In [1]: import numpy as np

In [2]: np.set_printoptions(precision=2, suppress=True, linewidth=140)

In [3]: def tidy(a):
   ...:     return np.round(a, 2) + 0
   ...: 

In [4]: K = np.load("sample8.npy")

In [5]: K
Out[5]: 
array([[-2,  0,  0,  0,  0,  0,  0,  0,  0,  0,  0,  0],
       [ 0, -5,  0,  0,  0,  0,  0,  0,  0,  0,  0,  0],
       [ 1,  2,  1,  0,  0,  0,  0,  0,  0,  0,  0,  0],
       [-5,  1, -4,  4,  0,  0,  0,  0,  0,  0,  0,  0],
       [-4, -4,  3, -1,  4,  0,  0,  0,  0,  0,  0,  0],
       [-4,  2,  4,  2,  5,  5,  0,  0,  0,  0,  0,  0],
       [-1,  5,  5, -4, -5, -3, -2,  0,  0,  0,  0,  0],
       [ 3,  4,  0,  2,  5, -2,  2, -1,  0,  0,  0,  0],
       [-2,  3,  1, -1, -1,  5,  3, -2, -2,  0,  0,  0],
       [ 5,  2,  1,  3,  2, -4, -4,  4,  0,  3,  0,  0],
       [ 5,  4,  4, -2,  0,  1,  5, -4,  1,  2, -5,  0],
       [ 1, -5,  2, -4, -4, -3,  0, -2,  4, -3,  5,  4]])

In [6]: rng = np.random.default_rng(1176)

In [7]: z = rng.permutation(12)

In [8]: z
Out[8]: array([ 2,  3,  5,  4,  9,  0,  7,  1, 11, 10,  6,  8])

In [9]: other = K[z][:, z]

In [10]: tidy(np.linalg.det(other)), tidy(np.linalg.det(K[z]))
Out[10]: (np.float64(192000.0), np.float64(-192000.0))

In [11]: other
Out[11]: 
array([[ 1,  0,  0,  0,  0,  1,  0,  2,  0,  0,  0,  0],
       [-4,  4,  0,  0,  0, -5,  0,  1,  0,  0,  0,  0],
       [ 4,  2,  5,  5,  0, -4,  0,  2,  0,  0,  0,  0],
       [ 3, -1,  0,  4,  0, -4,  0, -4,  0,  0,  0,  0],
       [ 1,  3, -4,  2,  3,  5,  4,  2,  0,  0, -4,  0],
       [ 0,  0,  0,  0,  0, -2,  0,  0,  0,  0,  0,  0],
       [ 0,  2, -2,  5,  0,  3, -1,  4,  0,  0,  2,  0],
       [ 0,  0,  0,  0,  0,  0,  0, -5,  0,  0,  0,  0],
       [ 2, -4, -3, -4, -3,  1, -2, -5,  4,  5,  0,  4],
       [ 4, -2,  1,  0,  2,  5, -4,  4,  0, -5,  5,  1],
       [ 5, -4, -3, -5,  0, -1,  0,  5,  0,  0, -2,  0],
       [ 1, -1,  5, -1,  0, -2, -2,  3,  0,  0,  3, -2]])

In [12]: np.allclose(other, K)
Out[12]: False

In [13]: np.trace(other)
Out[13]: np.int64(4)

In [14]: x = np.array([-1, 0, 1, 0, 0, 1, 2, -3, 0, -3, -2, -2])

In [15]: target = K @ x

In [16]: beta, lr = np.zeros(12), 1 / np.linalg.norm(K, 2) ** 2

In [17]: for i in range(25):
    ...:     beta -= lr * K.T @ (K @ beta - target)
    ...:     if i % 5 == 0: print(i, round(np.linalg.norm(K @ beta - target), 2))
    ...: 
0 17.82
5 6.37
10 4.96
15 4.26
20 3.87

In [18]: tidy(beta)
Out[18]: array([-1.36,  0.21,  0.3 , -1.09,  0.33,  1.15,  2.51, -2.31,  0.1 , -0.86, -1.51, -0.51])

In [19]: t3 = np.stack([K, 2 * K, K[::-1]])

In [20]: tidy(np.linalg.norm(t3, axis=(1, 2)))
Out[20]: array([29., 58., 29.])

In [21]: t3.shape
Out[21]: (3, 12, 12)

In [22]: np.einsum("bij,cij->bc", t3, t3)
Out[22]: 
array([[ 841, 1682,  -62],
       [1682, 3364, -124],
       [ -62, -124,  841]])

In [23]: A = np.load("dump.npy")

In [24]: A
Out[24]: 
array([[ 8,  6,  0, -8,  0,  4,  7],
       [ 5,  9,  1, -5,  1,  1,  0],
       [ 6,  9,  1, -6,  9,  1,  5],
       [ 1,  1,  6, -1,  8,  3,  2],
       [ 5,  1,  4, -5,  5,  1,  4],
       [ 9,  8,  7, -9,  1,  0,  3]])

In [25]: x = np.array([-5, 4, 2, -5, -4, -5, -5])

In [26]: np.linalg.norm(A @ x) <= np.linalg.norm(A, 2) * np.linalg.norm(x) + 1e-9
Out[26]: np.True_

In [27]: A @ np.eye(7)[3]
Out[27]: array([-8., -5., -6., -1., -5., -9.])

In [28]: np.einsum("ij,j->i", A, x)
Out[28]: array([-31,  29, -28, -41, -33,  27])

In [29]: A @ np.ones(7)
Out[29]: array([17., 12., 25., 20., 15., 19.])

In [30]: A @ x
Out[30]: array([-31,  29, -28, -41, -33,  27])

In [31]: (A * x).sum(axis=1)
Out[31]: array([-31,  29, -28, -41, -33,  27])

In [32]: np.sign((A @ x).round(6))
Out[32]: array([-1,  1, -1, -1, -1,  1])

In [33]: other = A / np.sqrt((A ** 2).mean(axis=1, keepdims=True))

In [34]: np.linalg.matrix_rank(other) == np.linalg.matrix_rank(A)
Out[34]: np.True_

In [35]: tidy(other[2])
Out[35]: array([ 0.98,  1.47,  0.16, -0.98,  1.47,  0.16,  0.82])

In [36]: np.linalg.matrix_rank(A - A.mean(axis=1, keepdims=True))
Out[36]: np.int64(6)

In [37]: other = A[0, 0] * A[1:] - np.outer(A[1:, 0], A[0])

In [38]: other
Out[38]: 
array([[  0,  42,   8,   0,   8, -12, -35],
       [  0,  36,   8,   0,  72, -16,  -2],
       [  0,   2,  48,   0,  64,  20,   9],
       [  0, -22,  32,   0,  40, -12,  -3],
       [  0,  10,  56,   0,   8, -36, -39]])

In [39]: tidy(A[:, 0] / A[0, 0])
Out[39]: array([1.  , 0.62, 0.75, 0.12, 0.62, 1.12])

In [40]: np.linalg.matrix_rank(other), np.linalg.matrix_rank(A)
Out[40]: (np.int64(5), np.int64(6))

In [41]: np.flatnonzero(~other.round(6).any(axis=1))
Out[41]: array([], dtype=int64)

In [42]: M = np.load("data.npy")

In [43]: M
Out[43]: 
array([[ 0, -8,  9, -5, -3, -3],
       [ 0,  0, -6, -8, -3, -3],
       [ 0,  0,  0,  5, -6,  3],
       [ 0,  0,  0,  0, -5, -6],
       [ 0,  0,  0,  0,  0,  6],
       [ 0,  0,  0,  0,  0,  0]])

In [44]: # triangular: eigenvalues sit on the diagonal

In [45]: x = np.array([2, 1, 0, 1, 3, 1])

In [46]: h = np.maximum(M @ x, 0)

In [47]: np.flatnonzero(h > 1e-9)
Out[47]: array([4])

In [48]: np.maximum(M @ (3 * x), 0)
Out[48]: array([ 0,  0,  0,  0, 18,  0])

In [49]: np.maximum(M @ x, 0) - np.maximum(-M @ x, 0)
Out[49]: array([-25, -20, -10, -21,   6,   0])

In [50]: np.abs(np.diag(np.linalg.qr(M)[1])) > 1e-9
Out[50]: array([False, False, False, False, False, False])

In [51]: tidy(M @ np.linalg.pinv(M) @ M)
Out[51]: 
array([[ 0., -8.,  9., -5., -3., -3.],
       [ 0.,  0., -6., -8., -3., -3.],
       [ 0.,  0.,  0.,  5., -6.,  3.],
       [ 0.,  0.,  0.,  0., -5., -6.],
       [ 0.,  0.,  0.,  0.,  0.,  6.],
       [ 0.,  0.,  0.,  0.,  0.,  0.]])

In [52]: np.unique(M.round(6), axis=0).shape
Out[52]: (6, 6)
